$ python3 -q
>>> import numpy as np
>>> import numpy.linalg as la
>>> np.set_printoptions(precision=2, suppress=True, linewidth=160, floatmode="fixed")
>>> K = np.loadtxt("w.csv", delimiter=",")
>>> K
array([[ 1.00, -2.00,  4.00, -8.00],
       [ 1.00, -1.00,  1.00, -1.00],
       [ 1.00,  0.00,  0.00,  0.00],
       [ 1.00,  1.00,  1.00,  1.00],
       [ 1.00,  2.00,  4.00,  8.00]])
>>> Y = K / np.sqrt((K ** 2).mean(axis=1, keepdims=True))
>>> K - K.mean(axis=1, keepdims=True)
array([[ 2.25, -0.75,  5.25, -6.75],
       [ 1.00, -1.00,  1.00, -1.00],
       [ 0.75, -0.25, -0.25, -0.25],
       [ 0.00,  0.00,  0.00,  0.00],
       [-2.75, -1.75,  0.25,  4.25]])
>>> la.matrix_rank(K - K.mean(axis=1, keepdims=True))
np.int64(3)
>>> Y = np.c_[K[:, :3] @ np.array([[0, 4, -3], [3, 0, -3], [-5, 4, 2]]), np.array([3, -2, 1, 3, -1])]
>>> Y
array([[-26.00,  20.00,  11.00,   3.00],
       [ -8.00,   8.00,   2.00,  -2.00],
       [  0.00,   4.00,  -3.00,   1.00],
       [ -2.00,   8.00,  -4.00,   3.00],
       [-14.00,  20.00,  -1.00,  -1.00]])
>>> la.norm(la.qr(K)[0].T @ Y, axis=0) ** 2 / ((Y ** 2).sum(axis=0) + 1e-12)
array([1.00, 1.00, 1.00, 0.99])
>>> U, sv = la.svd(Y)
Traceback (most recent call last):
  File "<python-input-11>", line 1, in <module>
    U, sv = la.svd(Y)
    ^^^^^
ValueError: too many values to unpack (expected 2)
>>> U, sv, vt = la.svd(Y, full_matrices=False)
>>> np.cumsum(sv ** 2) / np.sum(sv ** 2)
array([0.92, 0.99, 1.00, 1.00])
>>> np.abs(U[:, 0]).round(6).argmax()
np.int64(0)
>>> (sv > 1e-8).sum()
np.int64(3)
>>> np.abs(vt[0])
array([0.70, 0.69, 0.18, 0.04])
>>> np.round(sv / sv[0], 2) + 0
array([1.00, 0.29, 0.11, 0.00])
>>> x0 = np.array([2, 2, 1, 0])
>>> target = K @ x0
>>> np.round(la.solve(K.T @ K, K.T @ target), 2) + 0
array([2.00, 2.00, 1.00, 0.00])
>>> np.round(la.pinv(K) @ K, 2) + 0
array([[1.00, 0.00, 0.00, 0.00],
       [0.00, 1.00, 0.00, 0.00],
       [0.00, 0.00, 1.00, 0.00],
       [0.00, 0.00, 0.00, 1.00]])
>>> rng = np.random.default_rng(909)
>>> target = target + 0.1 * rng.normal(size=5)
>>> target
array([ 1.92,  1.06,  1.94,  4.88, 10.04])
>>> beta, *_ = la.lstsq(K, target)
>>> beta.round()
array([2.00, 2.00, 1.00, 0.00])
>>> round(la.norm(target - K @ beta), 2)
np.float64(0.02)
>>> np.round(K.T @ (target - K @ beta), 2) + 0
array([0.00, 0.00, 0.00, 0.00])
>>> f, v = K[1], K[4]
>>> f @ v
np.float64(-5.0)
>>> f @ f
np.float64(4.0)
>>> pr = (f @ v) / (f @ f) * f
>>> la.matrix_rank(np.outer(f, v))
np.int64(1)
>>> np.outer(f, v)
array([[ 1.00,  2.00,  4.00,  8.00],
       [-1.00, -2.00, -4.00, -8.00],
       [ 1.00,  2.00,  4.00,  8.00],
       [-1.00, -2.00, -4.00, -8.00]])
>>> pr
array([-1.25,  1.25, -1.25,  1.25])
>>> mat = np.load("mat.npy")
>>> mat
array([[-5,  0],
       [ 0,  5]])
>>> th = np.radians(36)
>>> Rm = np.eye(4)
>>> Rm[1, 1] = Rm[3, 3] = np.cos(th)
>>> Rm[1, 3], Rm[3, 1] = -np.sin(th), np.sin(th)
>>> Rm
array([[ 1.00,  0.00,  0.00,  0.00],
       [ 0.00,  0.81,  0.00, -0.59],
       [ 0.00,  0.00,  1.00,  0.00],
       [ 0.00,  0.59,  0.00,  0.81]])
>>> Y = K @ Rm.T
>>> np.allclose(K @ K.T, Y @ Y.T)
True
>>> Y = mat[0, 0] * mat[1:] - np.outer(mat[1:, 0], mat[0])
>>> Y
array([[  0, -25]])
>>> la.matrix_rank(Y), la.matrix_rank(mat)
(np.int64(1), np.int64(2))
>>> mat[:, 0] / mat[0, 0]
array([ 1.00, -0.00])
>>> w, evecs = la.eigh(mat)
>>> la.eigvalsh(mat + 5 * np.eye(2))
array([ 0.00, 10.00])
>>> np.abs(evecs[:, -1]).round(6).argmax()
np.int64(1)
>>> evecs @ np.diag(w) @ evecs.T
array([[-5.00,  0.00],
       [ 0.00,  5.00]])
>>> w.sum(), np.trace(mat)
(np.float64(0.0), np.int64(0))
>>> evecs.T @ mat @ evecs
array([[-5.00,  0.00],
       [ 0.00,  5.00]])
>>> f, v = mat[0], mat[1]
>>> f @ f
np.int64(25)
>>> f @ v
np.int64(0)
>>> pr = (f @ v) / (f @ f) * f
>>> v - pr
array([0.00, 5.00])
>>> la.matrix_rank(np.outer(f, v))
np.int64(1)
>>> np.round(la.norm(f + v) ** 2 + la.norm(f - v) ** 2, 2)
np.float64(100.0)
>>> pr
array([-0.00,  0.00])
>>> np.outer(f, v)
array([[  0, -25],
       [  0,   0]])
